In [1]: import numpy as np

In [2]: from numpy import linalg as LA

In [3]: np.set_printoptions(precision=3, suppress=True, linewidth=140, legacy="1.25")

In [4]: rd = lambda a: np.round(a, 3) + 0

In [5]: W0 = np.load("mat.npy")

In [6]: W0
Out[6]: 
array([[2.1, 4. , 3. , 2. , 1. , 0. , 1. , 5. , 5. , 4. , 3. ],
       [5. , 1.1, 1. , 5. , 4. , 3. , 4. , 4. , 4. , 0. , 0. ],
       [5. , 5. , 0.1, 3. , 5. , 3. , 3. , 3. , 4. , 0. , 4. ],
       [3. , 1. , 0. , 4.1, 5. , 1. , 4. , 1. , 4. , 0. , 0. ],
       [4. , 2. , 3. , 5. , 2.1, 1. , 2. , 1. , 5. , 3. , 2. ],
       [0. , 2. , 1. , 3. , 0. , 5.1, 0. , 1. , 1. , 1. , 1. ],
       [2. , 3. , 3. , 2. , 2. , 2. , 5.1, 1. , 3. , 4. , 5. ],
       [3. , 3. , 1. , 5. , 3. , 3. , 5. , 5.1, 0. , 2. , 1. ],
       [1. , 3. , 4. , 0. , 5. , 5. , 1. , 2. , 0.1, 0. , 3. ],
       [5. , 5. , 3. , 1. , 1. , 5. , 2. , 3. , 0. , 3.1, 3. ],
       [2. , 4. , 3. , 2. , 1. , 0. , 1. , 5. , 5. , 4. , 3.1]])

In [7]: [round(float(x), 3) for x in LA.svd(W0, compute_uv=False)[:3]]
Out[7]: [29.27, 9.939, 9.183]

In [8]: LA.matrix_rank(W0, rtol=0.1)
Out[8]: 8

In [9]: LA.cond(W0) > 100
Out[9]: True

In [10]: np.argsort(-LA.norm(W0, axis=0).round(6), kind="stable")[:3]
Out[10]: array([8, 3, 0])

In [11]: np.trace(W0)
Out[11]: 31.1

In [12]: np.allclose(W0, W0.T)
Out[12]: False

In [13]: vec = np.array([0, 2, -1, 2, -2, -2, 2, 0, 1, 0, -1])

In [14]: h1 = np.maximum(W0 @ vec, 0)

In [15]: rd(h1)
Out[15]: array([11. ,  9.2,  5.9, 10.2, 11.8,  0. ,  7.2, 12. ,  0. ,  0. , 10.9])

In [16]: rd(np.maximum(W0 @ vec, 0) - np.maximum(-W0 @ vec, 0))
Out[16]: array([ 11. ,   9.2,   5.9,  10.2,  11.8,  -1.2,   7.2,  12. , -18.9,  -2. ,  10.9])

In [17]: rd(W0.T @ h1)
Out[17]: array([248.6 , 218.62, 144.49, 282.72, 214.38, 117.7 , 237.52, 254.4 , 291.3 , 175.8 , 161.99])

In [18]: rd(np.diff(W0, axis=0))
Out[18]: 
array([[ 2.9, -2.9, -2. ,  3. ,  3. ,  3. ,  3. , -1. , -1. , -4. , -3. ],
       [ 0. ,  3.9, -0.9, -2. ,  1. ,  0. , -1. , -1. ,  0. ,  0. ,  4. ],
       [-2. , -4. , -0.1,  1.1,  0. , -2. ,  1. , -2. ,  0. ,  0. , -4. ],
       [ 1. ,  1. ,  3. ,  0.9, -2.9,  0. , -2. ,  0. ,  1. ,  3. ,  2. ],
       [-4. ,  0. , -2. , -2. , -2.1,  4.1, -2. ,  0. , -4. , -2. , -1. ],
       [ 2. ,  1. ,  2. , -1. ,  2. , -3.1,  5.1,  0. ,  2. ,  3. ,  4. ],
       [ 1. ,  0. , -2. ,  3. ,  1. ,  1. , -0.1,  4.1, -3. , -2. , -4. ],
       [-2. ,  0. ,  3. , -5. ,  2. ,  2. , -4. , -3.1,  0.1, -2. ,  2. ],
       [ 4. ,  2. , -1. ,  1. , -4. ,  0. ,  1. ,  1. , -0.1,  3.1,  0. ],
       [-3. , -1. ,  0. ,  1. ,  0. , -5. , -1. ,  2. ,  5. ,  0.9,  0.1]])

In [19]: rd(LA.norm(W0))
Out[19]: 34.031

In [20]: rd(W0.mean(axis=0))
Out[20]: array([2.918, 3.009, 2.009, 2.918, 2.645, 2.555, 2.555, 2.827, 2.827, 1.918, 2.282])

In [21]: W0.shape
Out[21]: (11, 11)

In [22]: W0.sum(axis=0)
Out[22]: array([32.1, 33.1, 22.1, 32.1, 29.1, 28.1, 28.1, 31.1, 31.1, 21.1, 25.1])

In [23]: E = np.loadtxt("a.csv", delimiter=",")

In [24]: E
Out[24]: 
array([[ 0.,  0.,  6.,  0.,  0.,  0.,  0.],
       [-8.,  0., -2.,  0.,  0., -9.,  0.],
       [-4.,  0.,  0.,  0.,  5.,  0.,  0.],
       [ 0.,  0., -2.,  0.,  0.,  0.,  0.],
       [ 0.,  0.,  0.,  0.,  0.,  0.,  0.],
       [-5.,  0.,  5.,  5., -6., -8.,  6.],
       [-6., -8.,  0.,  0.,  0.,  3.,  0.],
       [ 0.,  0.,  0.,  8.,  0.,  2.,  0.],
       [ 0.,  5.,  0.,  0.,  0., -5.,  0.],
       [ 0.,  7.,  0.,  0., -1., -4.,  0.],
       [ 0., -4.,  0.,  5.,  0.,  0.,  0.]])

In [25]: vec = np.array([0, 0, 0, 3, 1, 1, 3])

In [26]: rhs = E @ vec

In [27]: rd(LA.lstsq(E, rhs)[0])
Out[27]: array([0., 0., 0., 3., 1., 1., 3.])

In [28]: rd(LA.pinv(E) @ E)
Out[28]: 
array([[1., 0., 0., 0., 0., 0., 0.],
       [0., 1., 0., 0., 0., 0., 0.],
       [0., 0., 1., 0., 0., 0., 0.],
       [0., 0., 0., 1., 0., 0., 0.],
       [0., 0., 0., 0., 1., 0., 0.],
       [0., 0., 0., 0., 0., 1., 0.],
       [0., 0., 0., 0., 0., 0., 1.]])

In [29]: rd(LA.solve(E.T @ E, E.T @ rhs))
Out[29]: array([0., 0., 0., 3., 1., 1., 3.])

In [30]: rng = np.random.default_rng(5476)

In [31]: rhs = rhs + 0.3 * rng.normal(size=11)

In [32]: rd(rhs)
Out[32]: array([ 0.366, -8.589,  4.937, -0.356, -0.035, 19.219,  2.975, 26.107, -4.875, -5.114, 15.566])

In [33]: c, *_ = LA.lstsq(E, rhs)

In [34]: rd(LA.norm(rhs - E @ c))
Out[34]: 0.231

In [35]: rd(E.T @ (rhs - E @ c))
Out[35]: array([0., 0., 0., 0., 0., 0., 0.])

In [36]: [round(float(LA.norm(LA.solve(E.T @ E + lam * np.eye(7), E.T @ rhs))), 2) for lam in (0, 1, 10, 100)]
Out[36]: [4.4, 4.14, 3.27, 1.82]

In [37]: rd(c)
Out[37]: array([ 0.056, -0.081,  0.073,  3.043,  1.031,  0.888,  2.868])

In [38]: A = np.load("arr.npy")

In [39]: A
Out[39]: 
array([[0, 0, 0, 0, 0, 0, 0, 0, 0, 1, 0, 0],
       [0, 0, 0, 0, 0, 1, 0, 0, 0, 0, 0, 0],
       [0, 0, 0, 0, 0, 0, 1, 0, 0, 0, 0, 0],
       [0, 0, 1, 0, 0, 0, 0, 0, 0, 0, 0, 0],
       [0, 0, 0, 0, 1, 0, 0, 0, 0, 0, 0, 0],
       [0, 0, 0, 1, 0, 0, 0, 0, 0, 0, 0, 0],
       [0, 0, 0, 0, 0, 0, 0, 0, 0, 0, 1, 0],
       [1, 0, 0, 0, 0, 0, 0, 0, 0, 0, 0, 0],
       [0, 0, 0, 0, 0, 0, 0, 0, 0, 0, 0, 1],
       [0, 0, 0, 0, 0, 0, 0, 0, 1, 0, 0, 0],
       [0, 1, 0, 0, 0, 0, 0, 0, 0, 0, 0, 0],
       [0, 0, 0, 0, 0, 0, 0, 1, 0, 0, 0, 0]])

In [40]: vec = np.array([0, 5, 6, 0, 1, 2, 6, 8, 9, 8, 6, 7])

In [41]: rhs = A @ vec

In [42]: rhs
Out[42]: array([8, 2, 6, 6, 1, 0, 6, 0, 7, 9, 5, 8])

In [43]: rd(LA.solve(A, A[:, 3]))
Out[43]: array([0., 0., 0., 1., 0., 0., 0., 0., 0., 0., 0., 0.])

In [44]: rd(LA.solve(A, rhs))
Out[44]: array([0., 5., 6., 0., 1., 2., 6., 8., 9., 8., 6., 7.])

In [45]: rd(LA.solve(A, 2 * rhs))
Out[45]: array([ 0., 10., 12.,  0.,  2.,  4., 12., 16., 18., 16., 12., 14.])

In [46]: rd(LA.solve(A, rhs + A[:, 7]))
Out[46]: array([0., 5., 6., 0., 1., 2., 6., 9., 9., 8., 6., 7.])

In [47]: B = np.array([[3, 1, 1],
    ...:     [2, 3, 3],
    ...:     [0, 2, 1],
    ...:     [1, 1, 3],
    ...:     [3, 1, 2],
    ...:     [1, 2, 2],
    ...:     [2, 1, 3],
    ...:     [0, 3, 3],
    ...:     [2, 3, 3],
    ...:     [0, 0, 0],
    ...:     [3, 3, 1],
    ...:     [0, 3, 1]])

In [48]: np.einsum("ik,kj->ji", A, B)
Out[48]: 
array([[0, 1, 2, 0, 3, 1, 3, 3, 0, 2, 2, 0],
       [0, 2, 1, 2, 1, 1, 3, 1, 3, 3, 3, 3],
       [0, 2, 3, 1, 2, 3, 1, 1, 1, 3, 3, 3]])

In [49]: np.einsum("ik,kj->ij", A, B)
Out[49]: 
array([[0, 0, 0],
       [1, 2, 2],
       [2, 1, 3],
       [0, 2, 1],
       [3, 1, 2],
       [1, 1, 3],
       [3, 3, 1],
       [3, 1, 1],
       [0, 3, 1],
       [2, 3, 3],
       [2, 3, 3],
       [0, 3, 3]])

In [50]: A @ B
Out[50]: 
array([[0, 0, 0],
       [1, 2, 2],
       [2, 1, 3],
       [0, 2, 1],
       [3, 1, 2],
       [1, 1, 3],
       [3, 3, 1],
       [3, 1, 1],
       [0, 3, 1],
       [2, 3, 3],
       [2, 3, 3],
       [0, 3, 3]])

In [51]: np.einsum("ij,ij->i", A, A)
Out[51]: array([1, 1, 1, 1, 1, 1, 1, 1, 1, 1, 1, 1])

In [52]: W = np.array([[-1, -1, 5],
    ...:     [-2, 0, -9],
    ...:     [-6, -4, -3],
    ...:     [5, -7, -9],
    ...:     [1, 0, 4],
    ...:     [8, 6, -3],
    ...:     [7, -5, 8],
    ...:     [-7, 5, 4],
    ...:     [-7, -3, -4],
    ...:     [8, 1, -8],
    ...:     [1, 0, -2],
    ...:     [5, 3, 3]])

In [53]: c = np.array([8, 8, 5])

In [54]: H = np.maximum(A @ W + c, 0)

In [55]: H
Out[55]: 
array([[16,  9,  0],
       [16, 14,  2],
       [15,  3, 13],
       [ 2,  4,  2],
       [ 9,  8,  9],
       [13,  1,  0],
       [ 9,  8,  3],
       [ 7,  7, 10],
       [13, 11,  8],
       [ 1,  5,  1],
       [ 6,  8,  0],
       [ 1, 13,  9]])

In [56]: LA.matrix_rank(H)
Out[56]: 3

In [57]: (H > 0).mean(axis=0)
Out[57]: array([1.  , 1.  , 0.75])

In [58]: Z = np.array([[3, 8, 7], [4, -5, 0], [8, -6, 2]])

In [59]: H @ Z
Out[59]: 
array([[  84,   83,  112],
       [ 120,   46,  116],
       [ 161,   27,  131],
       [  38,  -16,   18],
       [ 131,  -22,   81],
       [  43,   99,   91],
       [  83,   14,   69],
       [ 129,  -39,   69],
       [ 147,    1,  107],
       [  31,  -23,    9],
       [  50,    8,   42],
       [ 127, -111,   25]])

In [60]: W @ Z
Out[60]: 
array([[  33,  -33,    3],
       [ -78,   38,  -32],
       [ -58,  -10,  -48],
       [ -85,  129,   17],
       [  35,  -16,   15],
       [  24,   52,   50],
       [  65,   33,   65],
       [  31, -105,  -41],
       [ -65,  -17,  -57],
       [ -36,  107,   40],
       [ -13,   20,    3],
       [  51,    7,   41]])
